$ python -q
>>> import numpy as np
>>> np.set_printoptions(precision=1, suppress=True, linewidth=160, floatmode="fixed")
>>> rd = lambda a: np.round(a, 1) + 0
>>> r0 = np.array([1, 0, 2])
>>> r1 = np.array([0, -1, -1, -2, 0])
>>> E = np.outer(r0, r1)
>>> print(E)
[[ 0 -1 -1 -2  0]
 [ 0  0  0  0  0]
 [ 0 -2 -2 -4  0]]
>>> # columns 1 and 2 are equal
>>> r0 = np.array([2, 2, 2])
>>> print(np.array([np.convolve(row, r0, "same") for row in E]))
[[ -2  -4  -8  -6  -4]
 [  0   0   0   0   0]
 [ -4  -8 -16 -12  -8]]
>>> left, sv, vt = np.linalg.svd(E)
>>> print(rd(sv))
[5.5 0.0 0.0]
>>> M2 = left[:, :1] @ np.diag(sv[:1]) @ vt[:1]
>>> print(rd(M2))
[[ 0.0 -1.0 -1.0 -2.0  0.0]
 [ 0.0  0.0  0.0  0.0  0.0]
 [ 0.0 -2.0 -2.0 -4.0  0.0]]
>>> print(np.linalg.matrix_rank(M2))
1
>>> print(rd(np.linalg.norm(E - M2) / np.linalg.norm(E)))
0.0
>>> J = np.loadtxt("m.csv", delimiter=",")
>>> print(J)
[[  0.4  -0.2  -3.0]
 [  0.7   1.4  14.0]
 [  0.0   0.6 -10.0]
 [ -0.6   1.4  -8.0]]
>>> # column 2 dominates
>>> x = np.array([2, 2, -3])
>>> y = J @ x
>>> print(rd(y))
[  9.4 -37.8  31.2  25.6]
>>> print(rd(np.linalg.pinv(J) @ J))
[[1.0 0.0 0.0]
 [0.0 1.0 0.0]
 [0.0 0.0 1.0]]
>>> print(rd(np.linalg.lstsq(J, y)[0]))
[ 2.0  2.0 -3.0]
>>> rng = np.random.default_rng(52214)
>>> y = y + 0.3 * rng.normal(size=4)
>>> print(rd(y))
[  9.2 -37.3  31.1  25.7]
>>> c, *_ = np.linalg.lstsq(J, y)
>>> print([round(float(np.linalg.norm(np.linalg.solve(J.T @ J + lam * np.eye(3), J.T @ y))), 2) for lam in (0, 1, 10, 100)])
[4.1, 3.44, 2.89, 2.27]
>>> print(rd(J.T @ (y - J @ c)))
[0.0 0.0 0.0]
>>> r0 = np.array([0, 3, 1])
>>> print(rd(np.array([np.convolve(row, r0, "same") for row in J])))
[[  1.2  -0.2  -9.2]
 [  2.1   4.9  43.4]
 [  0.0   1.8 -29.4]
 [ -1.8   3.6 -22.6]]
>>> idx = rng.permutation(3)
>>> M2 = J[:, idx] * rng.choice([-1, 1], 3)
>>> print(M2)
[[ -0.4  -0.2  -3.0]
 [ -0.7   1.4  14.0]
 [ -0.0   0.6 -10.0]
 [  0.6   1.4  -8.0]]
>>> left, _, vt = np.linalg.svd(J.T @ M2)
>>> print(idx)
[0 1 2]
>>> print(rd(np.linalg.lstsq(J, M2)[0]))
[[-1.0  0.0  0.0]
 [ 0.0  1.0  0.0]
 [ 0.0  0.0  1.0]]
